$ python -q
>>> import numpy as np
>>> import numpy.linalg as la
>>> np.set_printoptions(precision=1, suppress=True, linewidth=100, floatmode="fixed")
>>> rng = np.random.default_rng(921)
>>> t = rng.uniform(0, 2 * np.pi, 30)
>>> Q, _ = la.qr(np.array([[0.1, -0.4], [-0.9, 0.4], [-2.6, 1.0]]))
>>> E = 10 * np.c_[np.cos(t), np.sin(t)] @ Q.T
>>> print(E)
[[-9.8  0.8 -1.9]
 [-7.4 -1.1 -6.6]
 [-9.4  2.3  2.5]
 [-2.1  3.4  9.2]
 [ 5.2  2.0  8.3]
 [ 8.9  0.2  4.6]
 [ 9.7 -1.9 -1.4]
 [-5.5 -2.0 -8.1]
 [ 9.4 -2.3 -2.7]
 [-8.5 -0.5 -5.2]
 [ 4.6  2.2  8.6]
 [ 9.8 -0.9  1.6]
 [-2.9  3.5  8.9]
 [ 3.7 -3.5 -8.6]
 [ 8.3  0.7  5.5]
 [ 0.6 -3.3 -9.4]
 [ 9.8 -1.8 -1.0]
 [-9.4  0.3 -3.4]
 [ 8.4  0.6  5.3]
 [-9.7  0.7 -2.3]
 [ 9.0 -2.6 -3.6]
 [ 0.1 -3.2 -9.5]
 [ 3.2 -3.5 -8.8]
 [ 8.0 -3.0 -5.3]
 [ 8.2 -2.9 -5.0]
 [-6.2  3.3  7.1]
 [ 2.3  2.8  9.3]
 [-1.7 -2.9 -9.4]
 [ 7.8  0.9  6.1]
 [ 9.7 -2.0 -1.5]]
>>> Xs = E - E.mean(axis=0)
>>> left, s, vt = la.svd(Xs, full_matrices=False)
>>> print(np.searchsorted(np.cumsum(s ** 2) / (s ** 2).sum(), 0.9) + 1)
2
>>> print(np.abs(vt[0]).argmax())
0
>>> print(round((s ** 2).sum() ** 2 / (s ** 4).sum(), 1))
2.0
>>> print(np.round(vt[0] * np.sign(vt[0, np.abs(vt[0]).argmax()]), 1) + 0)
[0.9 0.0 0.5]
>>> print(la.matrix_rank(Xs))
2
>>> print(np.round(s ** 2 / (s ** 2).sum(), 1) + 0)
[0.6 0.4 0.0]
>>> print((np.sign(left[:, 0]) == np.sign(left[0, 0])).astype(int))
[1 1 1 0 0 0 0 1 0 1 0 0 0 1 0 1 0 1 0 1 0 1 1 0 0 1 0 1 0 0]
>>> rk = la.matrix_rank(E)
>>> print(rk)
2
>>> null = la.svd(E)[2][rk:].T
>>> print(la.matrix_rank(E.T @ E), la.matrix_rank(E @ E.T))
2 2
>>> print([int(la.matrix_rank(E[:i])) for i in range(1, len(E) + 1)])
[1, 2, 2, 2, 2, 2, 2, 2, 2, 2, 2, 2, 2, 2, 2, 2, 2, 2, 2, 2, 2, 2, 2, 2, 2, 2, 2, 2, 2, 2]
>>> print(null.shape)
(3, 1)
>>> print(np.allclose(E @ null, 0))
True
>>> print([int(la.matrix_rank(E[:, :j + 1])) for j in range(3)])
[1, 2, 2]
>>> C2 = np.cov(E, rowvar=False)
>>> print(np.argwhere(np.triu(np.abs(np.corrcoef(E.T)) > 0.8, 1)))
[[1 2]]
>>> print(np.round(la.eigvalsh(C2)[::-1], 1) + 0)
[55.8 43.7  0.0]
>>> print(C2.shape)
(3, 3)
>>> print(np.corrcoef(E.T))
[[ 1.0 -0.3  0.1]
 [-0.3  1.0  0.9]
 [ 0.1  0.9  1.0]]
>>> print(np.argsort(-E.std(axis=0).round(6), kind="stable"))
[0 2 1]
>>> A = np.loadtxt("data.csv", delimiter=",")
>>> print(A)
[[ 1.0 -3.0  1.0]
 [ 2.0 -2.0  2.0]
 [ 2.0 -2.0  2.0]]
>>> Xs = E - E.mean(axis=0)
>>> V = la.svd(Xs)[2][:2]
>>> A2 = Xs - Xs @ V.T @ V
>>> print(round(la.norm(A2) / la.norm(Xs), 1))
0.0
>>> lab = rng.permutation(3)
>>> print(lab)
[0 1 2]
>>> A2 = A[lab][:, lab]
>>> print(np.trace(A2))
1.0
>>> print(np.allclose(A2, A))
True
>>> print(round(la.det(A2), 1), round(float(la.det(A[lab])), 1))
0.0 0.0
>>> rk = la.matrix_rank(A)
>>> print(rk)
2
>>> null = la.svd(A)[2][rk:].T
>>> print(np.allclose(A @ null, 0))
True
>>> print(np.round(A @ null, 1) + 0)
[[0.0]
 [0.0]
 [0.0]]
>>> print(np.round(null @ null.T, 1) + 0)
[[ 0.5  0.0 -0.5]
 [ 0.0  0.0  0.0]
 [-0.5  0.0  0.5]]
>>> print([int(la.matrix_rank(A[:, :j + 1])) for j in range(3)])
[1, 2, 2]
>>> print([int(la.matrix_rank(np.delete(A, i, axis=0))) for i in range(3)])
[1, 2, 2]
>>> left, s, vt = la.svd(A)
>>> print(np.argmax(s[:-1] / (s[1:] + 1e-6)) + 1)
2
>>> A2 = left[:, :2] @ np.diag(s[:2]) @ vt[:2]
>>> print(np.round(la.norm(A - A2) / la.norm(A), 1))
0.0
>>> print(A2)
[[ 1.0 -3.0  1.0]
 [ 2.0 -2.0  2.0]
 [ 2.0 -2.0  2.0]]
>>> print(la.matrix_rank(A, rtol=0.05))
2
>>> print(la.lstsq(E[:-1].T, E[-1])[2])
2
>>> print(np.allclose(E[:-1].T @ la.lstsq(E[:-1].T, E[-1])[0], E[-1]))
True
>>> print(round(np.trace(la.pinv(E) @ E), 1))
2.0
>>> W0 = np.load("test10.npy")
>>> print(W0)
[[ 0.0  2.0  0.0 -2.0]
 [ 1.0  0.0  0.0  1.0]
 [ 0.0  4.0  0.0 -4.0]
 [ 1.0 -2.0  0.0  3.0]]
>>> # null space of dimension 2
>>> print(W0 @ W0)
[[ 0.0  4.0  0.0 -4.0]
 [ 1.0  0.0  0.0  1.0]
 [ 0.0  8.0  0.0 -8.0]
 [ 1.0 -4.0  0.0  5.0]]
>>> W0.inv()
Traceback (most recent call last):
  File "<python-input-64>", line 1, in <module>
    W0.inv()
    ^^^^^^
AttributeError: 'numpy.ndarray' object has no attribute 'inv'
>>> print(la.matrix_power(W0, 2))
[[ 0.0  4.0  0.0 -4.0]
 [ 1.0  0.0  0.0  1.0]
 [ 0.0  8.0  0.0 -8.0]
 [ 1.0 -4.0  0.0  5.0]]
>>> print((W0 + W0.T) / 2)
[[ 0.0  1.5  0.0 -0.5]
 [ 1.5  0.0  2.0 -0.5]
 [ 0.0  2.0  0.0 -2.0]
 [-0.5 -0.5 -2.0  3.0]]
>>> print(round(float(la.det(W0)), 1))
0.0
>>> print(np.round(np.abs(la.eigvals(W0)).max(), 1))
2.0
>>> hat = np.triu(np.array([[2, 6, 9, 4], [1, 4, 7, 4], [7, 9, 9, 7], [6, 5, 9, 9]]), 1) + np.eye(4)
>>> A2 = hat @ W0 @ la.inv(hat)
>>> print(np.round(np.poly(A2), 1) + 0)
[ 1.0 -3.0  2.0  0.0  0.0]
>>> print(la.matrix_rank(A2))
2
>>> print(np.round(la.det(A2), 1))
0.0
>>> print(np.trace(A2), np.trace(W0))
3.0 3.0
>>> print(la.norm(W0, axis=1))
[2.8 1.4 5.7 3.7]
>>> print(np.round(la.norm(W0, 1), 1), np.round(la.norm(W0, np.inf), 1))
10.0 8.0
>>> print(np.round(la.norm(W0) ** 2 / la.norm(W0, 2) ** 2, 1))
1.0
>>> print(round(la.norm(W0, "nuc"), 1))
8.9
>>> print(np.round(la.norm(W0[2], 1), 1), round(float(la.norm(W0[2], np.inf)), 1))
8.0 4.0
>>> print(np.round(la.det(W0.T), 1))
0.0
>>> print(np.poly(W0))
[ 1.0 -3.0  2.0  0.0  0.0]
>>> rk = la.matrix_rank(W0)
>>> print(rk)
2
>>> null = la.svd(W0)[2][rk:].T
>>> print(np.round(W0 @ null, 1) + 0)
[[0.0 0.0]
 [0.0 0.0]
 [0.0 0.0]
 [0.0 0.0]]
>>> print([int(la.matrix_rank(W0[:, :j + 1])) for j in range(4)])
[1, 2, 2, 2]
>>> feats = np.load("dump.npy")
>>> print(feats)
[[-0.7  1.4 -0.7  3.4  2.8 -1.4 -4.2 -3.7]
 [ 0.4 -0.9  0.5 -2.3 -1.9  0.9  2.8  2.3]
 [ 1.2 -2.4  1.2 -6.4 -5.2  2.5  7.5  6.4]
 [-0.2  0.5 -0.3  1.0  0.8 -0.3 -1.3 -1.2]
 [ 1.2 -2.3  1.1 -5.7 -4.8  2.2  6.8  5.7]
 [-0.2  0.3 -0.1  0.8  0.6 -0.4 -1.3 -0.9]
 [-0.9  1.8 -1.0  4.3  3.5 -1.7 -5.4 -4.6]
 [ 0.8 -1.5  1.0 -4.0 -3.2  1.7  4.9  4.3]
 [ 0.8 -1.5  0.8 -3.5 -2.8  1.4  4.3  3.7]
 [-1.1  2.2 -1.0  5.0  3.9 -2.0 -5.8 -5.0]
 [-0.3  0.7 -0.3  1.9  1.6 -0.7 -2.1 -1.9]
 [ 0.3 -0.5  0.2 -1.0 -0.9  0.4  1.4  1.3]
 [-0.3  0.5 -0.2  1.3  1.0 -0.5 -1.5 -1.4]
 [-0.7  1.5 -0.7  3.6  2.9 -1.4 -4.3 -3.4]
 [-0.4  1.1 -0.6  2.4  1.8 -0.9 -2.8 -2.2]
 [-0.7  1.6 -0.8  3.8  3.0 -1.5 -4.4 -3.6]
 [-0.5  1.3 -0.6  3.2  2.6 -1.2 -3.8 -3.1]
 [ 1.4 -3.4  1.8 -8.6 -6.8  3.2 10.2  8.4]
 [ 1.0 -2.1  1.0 -5.3 -4.1  1.9  6.3  5.3]]
>>> lab = feats[:, 4] > np.median(feats[:, 4])
>>> r0 = feats[lab].mean(axis=0) - feats[~lab].mean(axis=0)
>>> print(lab.astype(int))
[1 0 0 0 0 0 1 0 0 1 1 0 1 1 1 1 1 0 0]
>>> print(r0)
[-1.3  2.7 -1.4  6.7  5.4 -2.6 -8.0 -6.7]
>>> print(((feats - feats.mean(axis=0)) @ r0 > 0).astype(int))
[1 0 0 1 0 1 1 0 0 1 1 0 1 1 1 1 1 0 0]
>>> print(np.round(la.norm(feats, 1), 1), round(float(la.norm(feats, np.inf)), 1))
81.1 43.8
>>> print(la.norm(feats, axis=0))
[ 3.4  7.2  3.7 17.8 14.2  6.9 21.2 17.8]
>>> print(round(float(la.norm(feats[17], 1)), 1), np.round(la.norm(feats[17], np.inf), 1))
43.8 10.2
>>> print(round(float(la.norm(feats, 2)), 1))
37.5
